>>> import numpy as np
>>> from numpy import linalg as LA
>>> np.set_printoptions(suppress=True, linewidth=140)
>>> E = np.array([[2, 2, 4, 3], [4, 0, 3, 3], [3, 1, 3, 1], [2, 3, 4, 3]])
>>> E
array([[2, 2, 4, 3],
       [4, 0, 3, 3],
       [3, 1, 3, 1],
       [2, 3, 4, 3]])
>>> np.allclose(E @ E.T, E.T @ E)
False
>>> E @ E
array([[30, 17, 38, 25],
       [23, 20, 37, 24],
       [21, 12, 28, 18],
       [34, 17, 41, 28]])
>>> np.round(np.sort(np.abs(LA.eigvals(E))), 2)
array([ 0.89,  1.  ,  1.91, 10.03])
>>> LA.matrix_power(E, 3)
array([[292, 173, 385, 254],
       [285, 155, 359, 238],
       [210, 124, 276, 181],
       [315, 193, 422, 278]])
>>> M2 = LA.inv(E)
>>> (np.abs(M2) > 1e-9).astype(int)
array([[1, 1, 1, 1],
       [1, 0, 0, 1],
       [1, 1, 1, 1],
       [1, 1, 1, 1]])
>>> round(LA.det(E) * LA.det(M2), 2)
np.float64(1.0)
>>> np.round(LA.cond(E), 2)
np.float64(25.61)
>>> np.round(LA.inv(M2), 2) + 0
array([[2., 2., 4., 3.],
       [4., 0., 3., 3.],
       [3., 1., 3., 1.],
       [2., 3., 4., 3.]])
>>> vals, V = LA.eig(E)
>>> np.round(np.sort(LA.eigvals(LA.inv(E))), 2)
array([-1.  , -0.52,  0.1 ,  1.13])
>>> round(float(np.prod(vals)), 2)
17.0
>>> vals.round(2)
array([10.03, -1.91, -1.  ,  0.89])
>>> np.round(E @ V[:, 0] - vals[0] * V[:, 0], 2) + 0
array([0., 0., 0., 0.])
>>> M = 3 * np.eye(2) + np.eye(2, k=1)
>>> M
array([[3., 1.],
       [0., 3.]])
>>> # triangular, det is the product of the diagonal
>>> O, r_ = LA.qr(M)
>>> O @ r_
array([[3., 1.],
       [0., 3.]])
>>> np.trace(O @ O.T)
np.float64(2.0)
>>> r_
array([[3., 1.],
       [0., 3.]])
>>> O.T @ O
array([[1., 0.],
       [0., 1.]])
>>> np.abs(np.diag(r_))
array([3., 3.])
>>> O
array([[ 1.,  0.],
       [-0.,  1.]])
>>> vals, V = LA.eig(M)
>>> np.round(np.sort(LA.eigvals(LA.inv(M))), 2)
array([0.33, 0.33])
>>> np.prod(vals)
np.float64(9.0)
>>> vals
array([3., 3.])
